$ python3 -q
>>> import numpy as np
>>> import numpy.linalg as la
>>> np.set_printoptions(precision=2, suppress=True, linewidth=140)
>>> rnd = lambda a: np.round(a, 2) + 0
>>> u = np.array([-1, 2, 2, -2, 2, -2])
>>> r1 = np.array([5, -1, 2, -5, -5])
>>> m1 = u[:, None] + r1[None, :]
>>> print(m1)
[[ 4 -2  1 -6 -6]
 [ 7  1  4 -3 -3]
 [ 7  1  4 -3 -3]
 [ 3 -3  0 -7 -7]
 [ 7  1  4 -3 -3]
 [ 3 -3  0 -7 -7]]
>>> th = np.radians(30)
>>> R = np.eye(5)
>>> R[4, 4] = R[0, 0] = np.cos(th)
>>> R[4, 0], R[0, 4] = -np.sin(th), np.sin(th)
>>> print(rnd(R))
[[ 0.87  0.    0.    0.    0.5 ]
 [ 0.    1.    0.    0.    0.  ]
 [ 0.    0.    1.    0.    0.  ]
 [ 0.    0.    0.    1.    0.  ]
 [-0.5   0.    0.    0.    0.87]]
>>> M2 = m1 @ R.T
>>> print(np.allclose(m1 @ m1.T, M2 @ M2.T))
True
>>> print(rnd(la.svd(m1, compute_uv=False)), rnd(la.svd(M2, compute_uv=False)))
[21.82 10.04  0.    0.    0.  ] [21.82 10.04  0.    0.    0.  ]
>>> print(rnd(np.abs(M2 - m1).max(axis=0)))
[3.9 0.  0.  0.  3.1]
>>> print(rnd(la.norm(m1[1] - m1[3])))
8.94
>>> print(rnd(la.norm(m1, axis=0)))
[13.45  5.    7.   12.69 12.69]
>>> print(rnd(la.norm(m1, 2)))
21.82
>>> print(rnd(la.norm(m1, 1)), rnd(la.norm(m1, np.inf)))
31.0 20.0
>>> rk = la.matrix_rank(m1)
>>> print(rk)
2
>>> ns = la.svd(m1)[2][rk:].T
>>> print(np.allclose(m1 @ ns, 0))
True
>>> print([int(la.matrix_rank(np.delete(m1, i, axis=0))) for i in range(6)])
[2, 2, 2, 2, 2, 2]
>>> print(la.matrix_rank(m1.T @ m1), la.matrix_rank(m1 @ m1.T))
2 2
>>> print(rnd(m1 @ ns))
[[0. 0. 0.]
 [0. 0. 0.]
 [0. 0. 0.]
 [0. 0. 0.]
 [0. 0. 0.]
 [0. 0. 0.]]
>>> print([int(la.matrix_rank(m1[:i])) for i in range(1, len(m1) + 1)])
[1, 2, 2, 2, 2, 2]
>>> print(rnd(ns @ ns.T))
[[ 0.36 -0.18 -0.41  0.12  0.12]
 [-0.18  0.8  -0.19 -0.21 -0.21]
 [-0.41 -0.19  0.7  -0.05 -0.05]
 [ 0.12 -0.21 -0.05  0.57 -0.43]
 [ 0.12 -0.21 -0.05 -0.43  0.57]]
>>> print(ns.shape)
(5, 3)
>>> W0 = np.array([[1.4, -1.0, -0.3],
...     [-0.1, 0.5, -0.3],
...     [-1.5, 0.9, -1.2],
...     [-0.2, -1.1, -1.4],
...     [-1.6, 0.5, 2.2],
...     [-0.5, 0.0, 0.3],
...     [-0.3, 0.8, -0.3],
...     [2.1, -0.8, -0.4],
...     [-0.7, 1.9, -0.1],
...     [0.0, -0.3, -0.8],
...     [0.3, 1.0, 0.5],
...     [-0.3, 2.8, -0.6],
...     [-0.2, -0.1, 0.1],
...     [-1.0, 1.2, 1.6],
...     [0.4, -1.2, -1.0],
...     [0.1, 0.0, -1.2],
...     [-0.3, -1.5, 2.2],
...     [1.6, -0.7, 0.2]])
>>> rng = np.random.default_rng(5876)
>>> W0[:, 1] = 3 * W0[:, 0] + 0.3 * rng.normal(size=18)
>>> print(rnd(W0))
[[ 1.4   4.05 -0.3 ]
 [-0.1  -0.04 -0.3 ]
 [-1.5  -4.4  -1.2 ]
 [-0.2  -0.92 -1.4 ]
 [-1.6  -4.47  2.2 ]
 [-0.5  -1.41  0.3 ]
 [-0.3  -0.78 -0.3 ]
 [ 2.1   6.31 -0.4 ]
 [-0.7  -1.7  -0.1 ]
 [ 0.    0.06 -0.8 ]
 [ 0.3   0.9   0.5 ]
 [-0.3  -0.6  -0.6 ]
 [-0.2  -0.69  0.1 ]
 [-1.   -2.71  1.6 ]
 [ 0.4   0.88 -1.  ]
 [ 0.1   0.35 -1.2 ]
 [-0.3  -0.81  2.2 ]
 [ 1.6   4.3   0.2 ]]
>>> W2 = W0[[16, 8]].astype(float)
>>> for _ in range(4):
...     idx = la.norm(W0[:, None] - W2, axis=-1).argmin(axis=1)
...     W2 = np.array([W0[idx == j].mean(axis=0) for j in range(2)])
... 
>>> print(idx)
[0 1 1 1 1 1 1 0 1 1 1 1 1 1 1 1 1 0]
>>> print(np.abs(W2[1] - W2[0]).argmax())
1
>>> print(rnd(W2[1] - W2[0]))
[-2.09 -5.98  0.17]
>>> print(np.bincount(idx))
[ 3 15]
>>> print(rnd(W2))
[[ 1.7   4.89 -0.17]
 [-0.39 -1.09  0.  ]]
